$ ipython --no-banner

In [1]: import numpy as np

In [2]: import numpy.linalg as la

In [3]: np.set_printoptions(suppress=True, linewidth=200)

In [4]: J = np.loadtxt("a.csv", delimiter=",")

In [5]: J
Out[5]: 
array([[ 4.05, -1.  ,  5.  , -3.  ,  2.  , -3.  ,  2.  , -4.  , -1.  , -1.  , -3.  ],
       [ 3.  , -0.95, -1.  , -4.  , -5.  ,  2.  ,  3.  , -3.  ,  0.  ,  4.  , -5.  ],
       [-5.  , -3.  , -4.95,  0.  ,  0.  ,  0.  , -4.  , -1.  , -4.  ,  0.  , -3.  ],
       [-2.  ,  1.  , -4.  ,  1.05,  5.  , -3.  ,  1.  ,  2.  , -3.  ,  3.  ,  2.  ],
       [ 0.  , -1.  ,  1.  ,  1.  , -2.95,  3.  ,  2.  , -4.  ,  1.  ,  0.  , -2.  ],
       [-5.  , -1.  , -1.  ,  1.  , -1.  , -4.95,  3.  ,  5.  ,  2.  ,  1.  ,  2.  ],
       [-1.  ,  1.  ,  4.  ,  2.  , -5.  , -5.  ,  3.05,  1.  , -2.  , -3.  , -4.  ],
       [ 0.  ,  0.  , -2.  ,  3.  , -5.  ,  4.  ,  1.  , -2.95,  3.  ,  2.  ,  5.  ],
       [-2.  ,  1.  ,  0.  ,  1.  , -5.  ,  1.  , -4.  ,  2.  ,  5.05, -2.  , -4.  ],
       [-1.  ,  5.  ,  5.  , -5.  , -4.  ,  1.  ,  0.  , -4.  , -4.  , -0.95,  1.  ],
       [ 4.  , -1.  ,  5.  , -3.  ,  2.  , -3.  ,  2.  , -4.  , -1.  , -1.  , -2.95]])

In [6]: round(np.abs(la.eigvals(J)).max(), 3)
Out[6]: np.float64(11.201)

In [7]: (J - J.T) / 2
Out[7]: 
array([[ 0. , -2. ,  5. , -0.5,  1. ,  1. ,  1.5, -2. ,  0.5,  0. , -3.5],
       [ 2. ,  0. ,  1. , -2.5, -2. ,  1.5,  1. , -1.5, -0.5, -0.5, -2. ],
       [-5. , -1. ,  0. ,  2. , -0.5,  0.5, -4. ,  0.5, -2. , -2.5, -4. ],
       [ 0.5,  2.5, -2. ,  0. ,  2. , -2. , -0.5, -0.5, -2. ,  4. ,  2.5],
       [-1. ,  2. ,  0.5, -2. ,  0. ,  2. ,  3.5,  0.5,  3. ,  2. , -2. ],
       [-1. , -1.5, -0.5,  2. , -2. ,  0. ,  4. ,  0.5,  0.5,  0. ,  2.5],
       [-1.5, -1. ,  4. ,  0.5, -3.5, -4. ,  0. ,  0. ,  1. , -1.5, -3. ],
       [ 2. ,  1.5, -0.5,  0.5, -0.5, -0.5,  0. ,  0. ,  0.5,  3. ,  4.5],
       [-0.5,  0.5,  2. ,  2. , -3. , -0.5, -1. , -0.5,  0. ,  1. , -1.5],
       [ 0. ,  0.5,  2.5, -4. , -2. ,  0. ,  1.5, -3. , -1. ,  0. ,  1. ],
       [ 3.5,  2. ,  4. , -2.5,  2. , -2.5,  3. , -4.5,  1.5, -1. ,  0. ]])

In [8]: assert J == J.T
Traceback (most recent call last):
  Cell In[8], line 1
    assert J == J.T
ValueError: The truth value of an array with more than one element is ambiguous. Use a.any() or a.all()


In [9]: U, sigma = la.svd(J)
Traceback (most recent call last):
  Cell In[9], line 1
    U, sigma = la.svd(J)
ValueError: too many values to unpack (expected 2)


In [10]: U, sigma, Vt = la.svd(J, full_matrices=False)

In [11]: np.round(sigma / sigma[0], 3) + 0
Out[11]: array([1.   , 0.799, 0.683, 0.582, 0.524, 0.492, 0.337, 0.23 , 0.137, 0.13 , 0.   ])

In [12]: np.abs(U[:, 0]).round(6).argmax()
Out[12]: np.int64(0)

In [13]: np.allclose(U * sigma @ Vt, J)
Out[13]: True

In [14]: np.round(np.sqrt((sigma ** 2).sum()), 3), round(la.norm(J), 3)
Out[14]: (np.float64(32.684), np.float64(32.684))

In [15]: U, sigma, Vt = la.svd(J)

In [16]: np.argmax(sigma[:-1] / (sigma[1:] + 1e-6)) + 1
Out[16]: np.int64(10)

In [17]: other = U[:, :10] @ np.diag(sigma[:10]) @ Vt[:10]

In [18]: round(float(np.abs(J - other).max()), 3)
Out[18]: 0.001

In [19]: la.matrix_rank(J, rtol=0.05)
Out[19]: np.int64(10)

In [20]: other.round(3) + 0
Out[20]: 
array([[ 4.05 , -1.   ,  5.   , -3.   ,  2.   , -3.   ,  2.   , -4.   , -1.   , -0.999, -3.   ],
       [ 3.   , -0.95 , -1.   , -4.   , -5.   ,  2.   ,  3.   , -3.   ,  0.   ,  4.   , -5.   ],
       [-5.   , -3.   , -4.95 ,  0.   ,  0.   ,  0.   , -4.   , -1.   , -4.   ,  0.   , -3.   ],
       [-2.   ,  1.   , -4.   ,  1.05 ,  5.   , -3.   ,  1.   ,  2.   , -3.   ,  3.   ,  2.   ],
       [ 0.   , -1.   ,  1.   ,  1.   , -2.95 ,  3.   ,  2.   , -4.   ,  1.   ,  0.   , -2.   ],
       [-5.   , -1.   , -1.   ,  1.   , -1.   , -4.95 ,  3.   ,  5.   ,  2.   ,  1.   ,  2.   ],
       [-1.   ,  1.   ,  4.   ,  2.   , -5.   , -5.   ,  3.05 ,  1.   , -2.   , -3.   , -4.   ],
       [ 0.   ,  0.   , -2.   ,  3.   , -5.   ,  4.   ,  1.   , -2.95 ,  3.   ,  2.   ,  5.   ],
       [-2.   ,  1.   ,  0.   ,  1.   , -5.   ,  1.   , -4.   ,  2.   ,  5.05 , -2.   , -4.   ],
       [-1.   ,  5.   ,  5.   , -5.   , -4.   ,  1.   ,  0.   , -4.   , -4.   , -0.95 ,  1.   ],
       [ 4.   , -1.   ,  5.   , -3.   ,  2.   , -3.   ,  2.   , -4.   , -1.   , -1.001, -2.95 ]])

In [21]: la.matrix_rank(other)
Out[21]: np.int64(10)
